>>> import numpy as np
>>> import numpy.linalg as la
>>> np.set_printoptions(suppress=True, linewidth=140)
>>> J = np.load("dump.npy")
>>> J
array([[ 0.42,  1.44, -0.91, -2.04,  2.2 , -3.02,  0.07, -0.78,  1.48,  1.54,  0.02,  0.87],
       [-1.27, -1.4 ,  0.4 , -2.63, -0.55,  0.21, -1.52, -1.99,  1.32,  0.56,  1.02,  1.03],
       [ 1.57, -0.04,  0.16, -2.47, -1.99,  0.37, -1.92, -1.79,  3.4 ,  2.36,  2.54,  2.03],
       [ 1.72,  1.72, -0.63,  0.76,  0.68, -1.18,  0.75,  0.88,  0.44,  0.8 , -0.1 ,  0.05],
       [ 3.14,  2.18, -0.67,  0.11, -0.37, -1.03,  0.07,  0.44,  2.12,  2.09,  1.14,  0.97],
       [ 1.06, -0.44,  0.21, -3.74, -1.9 ,  0.08, -2.49, -2.66,  4.04,  2.72,  2.9 ,  2.51],
       [ 0.73,  1.02, -0.63, -2.46,  1.06, -2.2 , -0.61, -1.25,  2.24,  1.93,  0.84,  1.34],
       [-3.33, -2.52,  0.58, -3.81,  0.35, -0.13, -1.78, -2.85,  0.68, -0.16,  0.46,  0.87],
       [ 1.23,  1.28, -0.72, -2.95,  0.89, -2.43, -0.88, -1.53,  3.  ,  2.54,  1.3 ,  1.77],
       [ 0.69,  0.  ,  0.05, -1.23, -0.83,  0.07, -0.89, -0.87,  1.6 ,  1.12,  1.16,  0.96],
       [ 2.67, -0.14,  0.61,  0.1 , -3.9 ,  2.6 , -1.53, -0.39,  2.48,  1.59,  2.64,  1.32],
       [-0.6 , -1.2 ,  0.7 ,  1.56, -1.48,  2.24,  0.02,  0.6 , -1.36, -1.36, -0.2 , -0.78],
       [-0.67, -1.32,  0.78,  1.89, -1.63,  2.53,  0.1 ,  0.77, -1.64, -1.6 , -0.3 , -0.95],
       [-2.72, -2.52,  1.08,  1.74, -0.98,  2.78,  0.2 ,  0.52, -3.04, -2.9 , -1.2 , -1.6 ]])
>>> left, sig, Vt = la.svd(J)
>>> np.argmax(sig[:-1] / (sig[1:] + 1e-6)) + 1
np.int64(3)
>>> M2 = left[:, :3] @ np.diag(sig[:3]) @ Vt[:3]
>>> np.round(la.norm(J - M2, 2), 2), np.round(sig[3], 2)
(np.float64(0.0), np.float64(0.0))
>>> round(la.norm(J - M2) / la.norm(J), 2)
np.float64(0.0)
>>> np.round(np.abs(J - M2).max(), 2)
np.float64(0.0)
>>> np.abs(np.diag(la.qr(J)[1])) > 1e-9
array([ True,  True,  True, False, False, False, False, False, False, False, False, False])
>>> round(float(np.trace(la.pinv(J) @ J)), 2)
3.0
>>> try:
...     la.inv(J)
... except la.LinAlgError as e:
...     print("failed:", e)
... 
failed: Last 2 dimensions of the array must be square
>>> la.lstsq(J[:-1].T, J[-1])[2]
np.int32(3)
>>> arr = np.loadtxt("test8.csv", delimiter=",")
>>> arr
array([[ 1.,  0.,  0.,  0.,  1.,  0.],
       [ 2.,  1.,  0.,  1.,  2.,  1.],
       [ 2.,  2.,  0.,  3.,  4.,  3.],
       [ 3.,  2.,  1.,  4.,  4.,  4.],
       [ 3.,  2.,  3.,  4.,  4.,  6.],
       [ 3.,  4.,  4.,  6.,  5.,  7.],
       [ 5.,  5.,  4.,  6.,  6.,  8.],
       [ 7.,  7.,  6.,  7.,  8.,  8.],
       [ 7.,  7.,  8.,  9., 10.,  9.],
       [ 8.,  9.,  8., 11., 11.,  9.],
       [ 9., 11.,  9., 11., 11., 11.],
       [ 9., 12., 11., 12., 13., 12.],
       [11., 13., 11., 13., 14., 14.],
       [12., 14., 13., 15., 14., 16.],
       [13., 16., 15., 17., 16., 16.],
       [15., 16., 17., 19., 18., 18.],
       [15., 17., 19., 19., 19., 19.],
       [17., 19., 19., 19., 19., 19.],
       [19., 19., 20., 20., 20., 20.],
       [19., 20., 20., 22., 21., 21.],
       [21., 22., 20., 22., 21., 22.],
       [22., 23., 21., 23., 22., 22.],
       [24., 25., 23., 24., 24., 23.],
       [25., 27., 24., 25., 25., 25.],
       [26., 29., 25., 25., 27., 26.],
       [27., 29., 27., 26., 29., 27.],
       [27., 30., 29., 28., 29., 28.],
       [27., 31., 29., 30., 29., 28.],
       [27., 32., 29., 30., 31., 28.],
       [29., 32., 29., 32., 33., 29.],
       [31., 32., 31., 34., 33., 29.],
       [32., 34., 32., 34., 33., 30.],
       [32., 35., 33., 35., 33., 30.],
       [34., 36., 33., 36., 33., 32.],
       [34., 37., 33., 36., 33., 34.],
       [34., 38., 34., 38., 34., 34.],
       [35., 40., 34., 39., 35., 36.],
       [37., 41., 35., 40., 37., 38.],
       [39., 42., 35., 42., 39., 40.],
       [39., 43., 36., 43., 39., 40.],
       [39., 44., 36., 45., 39., 40.],
       [41., 46., 36., 47., 39., 40.],
       [41., 47., 36., 49., 41., 40.],
       [41., 47., 36., 50., 43., 41.],
       [42., 47., 37., 51., 44., 42.]])
>>> cen = (arr - arr.mean(axis=0)) / arr.std(axis=0)
>>> np.round(cen.std(axis=0), 2)
array([1., 1., 1., 1., 1., 1.])
>>> coef = la.lstsq(np.delete(cen, 5, axis=1), cen[:, 5])[0]
>>> round(float(1 - np.var(cen[:, 5] - np.delete(cen, 5, axis=1) @ coef)), 2)
0.99
>>> arr.sum(axis=0)
array([ 986., 1085.,  961., 1102., 1045., 1025.])
>>> X = np.loadtxt("mat.csv", delimiter=",")
>>> X.round(2)
array([[ 1.  ,  0.  ,  0.  ,  0.  ,  0.  ,  0.  ,  0.  ,  0.  ,  0.  ],
       [ 0.  ,  1.  ,  0.  ,  0.  ,  0.  ,  0.  ,  0.  ,  0.  ,  0.  ],
       [ 0.  ,  0.  ,  1.  ,  0.  ,  0.  ,  0.  ,  0.  ,  0.  ,  0.  ],
       [ 0.  ,  0.  ,  0.  ,  1.  ,  0.  ,  0.  ,  0.  ,  0.  ,  0.  ],
       [ 0.  ,  0.  ,  0.  ,  0.  ,  1.  ,  0.  ,  0.  ,  0.  ,  0.  ],
       [ 0.  ,  0.  ,  0.  ,  0.  ,  0.  , -0.71,  0.  ,  0.  , -0.71],
       [ 0.  ,  0.  ,  0.  ,  0.  ,  0.  ,  0.  ,  1.  ,  0.  ,  0.  ],
       [ 0.  ,  0.  ,  0.  ,  0.  ,  0.  ,  0.  ,  0.  ,  1.  ,  0.  ],
       [ 0.  ,  0.  ,  0.  ,  0.  ,  0.  ,  0.71,  0.  ,  0.  , -0.71]])
>>> vec = np.array([1, 1, 2, 1, 2, 0, 1, 1, 1])
>>> np.round(la.inv(X), 2)
array([[ 1.  ,  0.  ,  0.  ,  0.  ,  0.  ,  0.  ,  0.  ,  0.  ,  0.  ],
       [ 0.  ,  1.  ,  0.  ,  0.  ,  0.  ,  0.  ,  0.  ,  0.  ,  0.  ],
       [ 0.  ,  0.  ,  1.  ,  0.  ,  0.  ,  0.  ,  0.  ,  0.  ,  0.  ],
       [ 0.  ,  0.  ,  0.  ,  1.  ,  0.  ,  0.  ,  0.  ,  0.  ,  0.  ],
       [ 0.  ,  0.  ,  0.  ,  0.  ,  1.  ,  0.  ,  0.  ,  0.  ,  0.  ],
       [ 0.  ,  0.  ,  0.  ,  0.  ,  0.  , -0.71,  0.  ,  0.  ,  0.71],
       [ 0.  ,  0.  ,  0.  ,  0.  ,  0.  ,  0.  ,  1.  ,  0.  ,  0.  ],
       [ 0.  ,  0.  ,  0.  ,  0.  ,  0.  ,  0.  ,  0.  ,  1.  ,  0.  ],
       [-0.  , -0.  , -0.  , -0.  , -0.  , -0.71, -0.  , -0.  , -0.71]])
>>> round(float(la.det(X)), 2)
1.0
>>> np.round(X.T @ (X @ vec), 2) + 0
array([1., 1., 2., 1., 2., 0., 1., 1., 1.])
>>> np.round(np.sort(np.abs(np.degrees(np.angle(la.eigvals(X))))), 2)
array([  0.,   0.,   0.,   0.,   0.,   0.,   0., 135., 135.])
>>> [p for p in range(1, 25) if np.allclose(la.matrix_power(X, p), np.eye(9))]
[8, 16, 24]
>>> round(la.norm(vec), 2), round(float(la.norm(X @ vec)), 2)
(np.float64(3.74), 3.74)
>>> cov = np.cov(arr, rowvar=False)
>>> cov.shape
(6, 6)
>>> np.round(arr.std(axis=0), 2)
array([13.06, 14.66, 12.24, 14.5 , 12.59, 12.29])
>>> np.argsort(-arr.std(axis=0).round(6), kind="stable")
array([1, 3, 0, 4, 5, 2])
>>> np.round(np.corrcoef(arr.T), 2)
array([[1.  , 1.  , 0.99, 0.99, 0.99, 0.99],
       [1.  , 1.  , 0.99, 0.99, 1.  , 1.  ],
       [0.99, 0.99, 1.  , 0.98, 0.99, 0.99],
       [0.99, 0.99, 0.98, 1.  , 0.99, 0.99],
       [0.99, 1.  , 0.99, 0.99, 1.  , 0.99],
       [0.99, 1.  , 0.99, 0.99, 0.99, 1.  ]])
